$ python3 -q
>>> import numpy as np
>>> import numpy.linalg as la
>>> np.set_printoptions(precision=4, suppress=True, linewidth=160, legacy="1.25")
>>> rd = lambda a: np.round(a, 4) + 0
>>> m1 = np.load("dump.npy")
>>> m1
array([[-3, -3, -1,  2],
       [-3, -3, -3, -1],
       [-1, -3, -3, -3],
       [ 2, -1, -3, -3]])
>>> # equal to its transpose
>>> vec = np.array([0, 0, -2, 3])
>>> y = m1 @ vec
>>> y
array([ 8,  3, -3, -3])
>>> rd(la.solve(m1, y + m1[:, 0]))
array([ 1.,  0., -2.,  3.])
>>> rd(la.solve(m1, -2 * y))
array([ 0.,  0.,  4., -6.])
>>> rd(la.solve(m1, m1[:, 1]))
array([0., 1., 0., 0.])
>>> rd(la.solve(m1, y))
array([ 0.,  0., -2.,  3.])
>>> rd(la.solve(m1.T, m1[1]))
array([0., 1., 0., 0.])
>>> G = m1.T @ m1
>>> np.allclose(G, G.T)
True
>>> np.trace(G), (m1 ** 2).sum()
(102, 102)
>>> rd(la.eigvalsh(G)[::-1])
array([67.5189, 32.5078,  1.4811,  0.4922])
>>> np.all(la.eigvalsh(m1) > 0)
False
>>> evals, vecs = la.eigh(m1)
>>> vec = np.array([0, -1, -1, 3])
>>> rd(la.eigvalsh(m1[1:, 1:]))
array([-7.772, -2.   ,  0.772])
>>> rd(vec @ m1 @ vec / (vec @ vec)), rd(evals[0]), rd(evals[-1])
(-1.3636, -8.217, 1.217)
>>> rng = np.random.default_rng(170293)
>>> labels = rng.permutation(4)
>>> labels
array([1, 2, 0, 3])
>>> A2 = m1[labels][:, labels]
>>> np.diag(A2)
array([-3, -3, -3, -3])
>>> np.allclose(A2, m1)
False
>>> A2
array([[-3, -3, -3, -1],
       [-3, -3, -1, -3],
       [-3, -1, -3,  2],
       [-1, -3,  2, -3]])
>>> np.trace(A2)
-12
>>> rd(la.det(A2)), rd(la.det(m1[labels]))
(40.0, 40.0)
>>> rd(np.sort(np.abs(la.eigvals(A2))))
array([0.7016, 1.217 , 5.7016, 8.217 ])
>>> data = np.array([[0, -4, -3, 1, 3],
...     [4, 0, 0, -3, 0],
...     [3, 0, 0, 0, 1],
...     [-1, 3, 0, 0, -2],
...     [-3, 0, -1, 2, 0]])
>>> np.allclose(data[:-1].T @ la.lstsq(data[:-1].T, data[-1])[0], data[-1])
True
>>> rd(np.trace(la.pinv(data) @ data))
4.0
>>> rd(data @ la.pinv(data) @ data)
array([[ 0., -4., -3.,  1.,  3.],
       [ 4.,  0.,  0., -3.,  0.],
       [ 3.,  0.,  0.,  0.,  1.],
       [-1.,  3.,  0.,  0., -2.],
       [-3.,  0., -1.,  2.,  0.]])
>>> np.unique(data.round(6), axis=0).shape
(5, 5)
>>> np.abs(np.diag(la.qr(data)[1])) > 1e-9
array([ True,  True,  True,  True, False])
>>> Uu, sigma, Vt = la.svd(data)
>>> vecs = Vt[:(sigma > 1e-8).sum()]
>>> vec = data[1] + 4 * data[0] + rng.integers(2) * np.eye(5)[0]
>>> vec
array([  4., -16., -12.,   1.,  12.])
>>> rd(la.norm(vec - vecs.T @ vecs @ vec))
0.0
>>> rd(np.diag(vecs.T @ vecs))
array([0.9318, 0.8106, 0.9924, 0.8788, 0.3864])
>>> la.matrix_rank(np.vstack([data, vec]))
4
>>> r0 = np.array([0, 3, 0])
>>> np.array([np.convolve(row, r0, "same") for row in data])
array([[  0, -12,  -9,   3,   9],
       [ 12,   0,   0,  -9,   0],
       [  9,   0,   0,   0,   3],
       [ -3,   9,   0,   0,  -6],
       [ -9,   0,  -3,   6,   0]])
>>> np.correlate(data[3], data[2], "full")
array([-1,  3,  0,  0, -5,  9,  0,  0, -6])
>>> proj = np.triu(np.array([[3, 0, -2, -1, -1],
...     [1, -1, 0, 0, 0],
...     [3, 0, 2, 1, 3],
...     [2, 2, -3, 2, 1],
...     [-3, 3, 1, 2, 3]]), 1) + np.eye(5)
>>> A2 = proj @ data @ la.inv(proj)
>>> proj @ data - data @ proj
array([[ -2.,  -3.,   1.,   1.,   8.],
       [  0.,   0.,   8.,   4.,   7.],
       [-10.,   3.,   3.,   9.,   1.],
       [ -3.,   0.,  -3.,   1.,  -1.],
       [  0.,   0.,  -6.,  -2.,  -2.]])
>>> def softmax(z):
...     e = np.exp(z - z.max(axis=-1, keepdims=True))
...     return e / e.sum(axis=-1, keepdims=True)
... 
>>> rd(softmax(data).sum(axis=1))
array([1., 1., 1., 1., 1.])
>>> rd(softmax(10 * data[4]))
array([0., 0., 0., 1., 0.])
>>> rd(softmax(data[4]))
array([0.0051, 0.102 , 0.0375, 0.7535, 0.102 ])
>>> rd(softmax(data[4] + -1))
array([0.0051, 0.102 , 0.0375, 0.7535, 0.102 ])
>>> scores = data @ data.T / np.sqrt(5)
>>> rd(softmax(scores)[4] @ data)
array([-2.9333, -0.0483, -1.0277,  1.9683,  0.0381])
>>> softmax(scores).round(6).argmax(axis=1)
array([0, 1, 1, 3, 4])
